>>> import numpy as np
>>> from numpy import linalg as LA
>>> np.set_printoptions(suppress=True, linewidth=120)
>>> K = np.array([[-0.01, -0.65, 0.48, 0.95],
...     [0.07, -0.71, 1.45, 1.87],
...     [-0.12, -0.68, 0.24, 1.08]])
>>> K
array([[-0.01, -0.65,  0.48,  0.95],
       [ 0.07, -0.71,  1.45,  1.87],
       [-0.12, -0.68,  0.24,  1.08]])
>>> K.reshape(-1, 2)
array([[-0.01, -0.65],
       [ 0.48,  0.95],
       [ 0.07, -0.71],
       [ 1.45,  1.87],
       [-0.12, -0.68],
       [ 0.24,  1.08]])
>>> blk = K.reshape(3, 2, -1)
>>> blk.shape
(3, 2, 2)
>>> blk[:, 0]
array([[-0.01, -0.65],
       [ 0.07, -0.71],
       [-0.12, -0.68]])
>>> f = np.array([-2, 2])
>>> np.round(np.array([np.convolve(row, f, "same") for row in K]), 2)
array([[ 0.02,  1.28, -2.26, -0.94],
       [-0.14,  1.56, -4.32, -0.84],
       [ 0.24,  1.12, -1.84, -1.68]])
>>> np.round(np.cross(K[2, :3], K[0, :3]), 2)
array([-0.17,  0.06,  0.07])
>>> M2 = np.array([[2, 2], [2, 0]])
>>> C = np.kron(M2, K)
>>> C.shape
(6, 8)
>>> LA.matrix_rank(C)
np.int64(6)
>>> round(LA.norm(C, 2), 2), round(LA.norm(M2, 2) * LA.norm(K, 2), 2)
(np.float64(9.7), np.float64(9.7))
>>> C
array([[-0.02, -1.3 ,  0.96,  1.9 , -0.02, -1.3 ,  0.96,  1.9 ],
       [ 0.14, -1.42,  2.9 ,  3.74,  0.14, -1.42,  2.9 ,  3.74],
       [-0.24, -1.36,  0.48,  2.16, -0.24, -1.36,  0.48,  2.16],
       [-0.02, -1.3 ,  0.96,  1.9 , -0.  , -0.  ,  0.  ,  0.  ],
       [ 0.14, -1.42,  2.9 ,  3.74,  0.  , -0.  ,  0.  ,  0.  ],
       [-0.24, -1.36,  0.48,  2.16, -0.  , -0.  ,  0.  ,  0.  ]])
>>> M2 = K / LA.norm(K, axis=1, keepdims=True)
>>> cov = M2 @ M2.T
>>> (cov - 2 * np.eye(3)).round(6).argmax(axis=1)
array([2, 0, 0])
>>> (np.abs(cov) > 0.9).astype(int)
array([[1, 1, 1],
       [1, 1, 0],
       [1, 0, 1]])
>>> np.argwhere(np.triu(np.abs(cov) > 0.95, 1))
array([[0, 1],
       [0, 2]])
>>> W0 = np.loadtxt("block7.csv", delimiter=",")
>>> W0
array([[0., 1., 0.],
       [0., 0., 1.],
       [3., 0., 0.]])
>>> O = W0.astype(float).copy()
>>> for j in range(3):
...     O[:, j] -= O[:, :j] @ (O[:, :j].T @ O[:, j])
...     O[:, j] /= LA.norm(O[:, j])
... 
>>> O.T @ W0
array([[3., 0., 0.],
       [0., 1., 0.],
       [0., 0., 1.]])
>>> O.T @ O
array([[1., 0., 0.],
       [0., 1., 0.],
       [0., 0., 1.]])
>>> round(LA.eigvals(W0).sum().real, 2)
np.float64(0.0)
>>> round(LA.det(2 * W0), 2), round(LA.det(W0), 2)
(np.float64(24.0), np.float64(3.0))
>>> rng = np.random.default_rng(778)
>>> labels = rng.permutation(3)
>>> M2 = W0[:, labels] * rng.choice([-1, 1], 3)
>>> M2
array([[ 0., -0., -1.],
       [ 0., -1., -0.],
       [ 3., -0., -0.]])
>>> U, _, Vt = LA.svd(W0.T @ M2)
>>> labels
array([0, 2, 1])
>>> U @ Vt
array([[ 1.,  0.,  0.],
       [ 0.,  0., -1.],
       [ 0., -1.,  0.]])
>>> np.round(LA.lstsq(W0, M2)[0], 2)
array([[ 1.,  0.,  0.],
       [ 0.,  0., -1.],
       [ 0., -1.,  0.]])
>>> M2 = LA.inv(W0)
>>> np.round(LA.cond(W0), 2)
np.float64(3.0)
>>> (np.abs(M2) > 1e-9).astype(int)
array([[0, 0, 1],
       [1, 0, 0],
       [0, 1, 0]])
>>> round(float(LA.slogdet(W0)[0]), 2)
1.0
>>> X = np.array([[-1.0, -2.0, 0.0, 0.0],
...     [1.0, -1.0, -3.0, -3.0],
...     [-3.0, 3.0, -1.0, -1.0],
...     [0.0, 0.0, 0.0, -5.0]])
>>> M2 = X / LA.norm(X, axis=1, keepdims=True)
>>> cov = M2 @ M2.T
>>> np.round(LA.norm(M2, axis=1), 2)
array([1., 1., 1., 1.])
>>> (np.abs(cov) > 0.9).astype(int)
array([[1, 0, 0, 0],
       [0, 1, 0, 0],
       [0, 0, 1, 0],
       [0, 0, 0, 1]])
>>> cov.round(2) + 0
array([[ 1.  ,  0.1 , -0.3 ,  0.  ],
       [ 0.1 ,  1.  ,  0.  ,  0.67],
       [-0.3 ,  0.  ,  1.  ,  0.22],
       [ 0.  ,  0.67,  0.22,  1.  ]])
>>> round(np.degrees(np.arccos(np.clip(cov[0, 1], -1, 1))), 2)
np.float64(84.26)
>>> (cov - 2 * np.eye(4)).round(6).argmax(axis=1)
array([1, 3, 3, 1])
>>> P = np.triu(np.array([[0, 2, 2], [2, 1, 2], [1, 5, 5]]), 1) + np.eye(3)
>>> M2 = P @ W0 @ LA.inv(P)
>>> LA.matrix_rank(M2)
np.int64(3)
>>> np.trace(M2), np.trace(W0)
(np.float64(0.0), np.float64(0.0))
>>> np.kron(np.eye(2, dtype=int), X)
array([[-1., -2.,  0.,  0., -0., -0.,  0.,  0.],
       [ 1., -1., -3., -3.,  0., -0., -0., -0.],
       [-3.,  3., -1., -1., -0.,  0., -0., -0.],
       [ 0.,  0.,  0., -5.,  0.,  0.,  0., -0.],
       [-0., -0.,  0.,  0., -1., -2.,  0.,  0.],
       [ 0., -0., -0., -0.,  1., -1., -3., -3.],
       [-0.,  0., -0., -0., -3.,  3., -1., -1.],
       [ 0.,  0.,  0., -0.,  0.,  0.,  0., -5.]])
>>> np.einsum("ij,ji->", X, X)
np.float64(6.0)
>>> np.round(LA.det(X.T), 2)
np.float64(150.0)
>>> f = np.array([2, -2, -1, -1])
>>> M2 = X + np.outer(f, np.eye(4)[1])
>>> np.round(LA.det(M2) / LA.det(X), 2), round(1 + LA.solve(X, f)[1], 2)
(np.float64(0.3), np.float64(0.3))
>>> E = np.load("arr.npy")
>>> E
array([[ 1.,  1.,  1.],
       [ 0.,  0.,  3.],
       [ 0.,  0., -7.]])
>>> x = np.array([0, -2, -3])
>>> a = np.maximum(E @ x, 0)
>>> a
array([ 0.,  0., 21.])
>>> E.T @ a
array([   0.,    0., -147.])
>>> np.maximum(E @ x, 0) - np.maximum(-E @ x, 0)
array([-5., -9., 21.])
>>> np.allclose(E, E.T)
False
>>> np.allclose(E @ E.T, E.T @ E)
False
>>> np.trace(E)
np.float64(-6.0)
>>> np.round(np.abs(LA.eigvals(E)).max(), 2)
np.float64(7.0)
>>> (E + E.T) / 2
array([[ 1. ,  0.5,  0.5],
       [ 0.5,  0. ,  1.5],
       [ 0.5,  1.5, -7. ]])
>>> np.round(np.sort(np.abs(LA.eigvals(E))), 2)
array([0., 1., 7.])
>>> feats = np.array([[1.74, 3.37, 0.0],
...     [2.28, 3.64, 0.0],
...     [-0.42, 2.29, 0.0],
...     [-1.1, 1.95, 0.0],
...     [0.78, 2.89, 0.0],
...     [-0.03, 2.49, 0.0],
...     [0.8, 2.9, 0.0],
...     [-3.57, 0.72, 0.0],
...     [2.85, 3.92, 0.0],
...     [-0.78, 2.11, 0.0],
...     [2.41, 3.71, 0.0],
...     [-0.73, 2.13, 0.0],
...     [-0.34, 2.33, 0.0],
...     [-2.57, 1.22, 0.0],
...     [3.3, 4.15, 0.0],
...     [-0.88, 2.06, 0.0],
...     [-0.96, 2.02, 0.0],
...     [3.25, 4.12, 0.0],
...     [-3.7, 0.65, 0.0],
...     [1.54, 3.27, 0.0]])
>>> np.argsort(-LA.norm(feats, axis=0).round(6), kind="stable")[:3]
array([1, 0, 2])
>>> [round(float(x), 2) for x in LA.svd(feats, compute_uv=False)[:3]]
[13.53, 7.57, 0.0]
>>> LA.cond(feats) > 100
np.True_
>>> J = np.load("test15.npy")
>>> J
array([[0, 1, 3],
       [1, 0, 1],
       [3, 1, 0]])
>>> x = np.array([8, -1, -5])
>>> target = J @ x
>>> coef, lr = np.zeros(3), 1 / LA.norm(J, 2) ** 2
>>> for i in range(40):
...     coef -= lr * J.T @ (J @ coef - target)
...     if i % 10 == 0: print(i, round(LA.norm(J @ coef - target), 2))
... 
0 8.07
10 0.73
20 0.57
30 0.44
>>> round(LA.cond(J), 2)
np.float64(6.34)
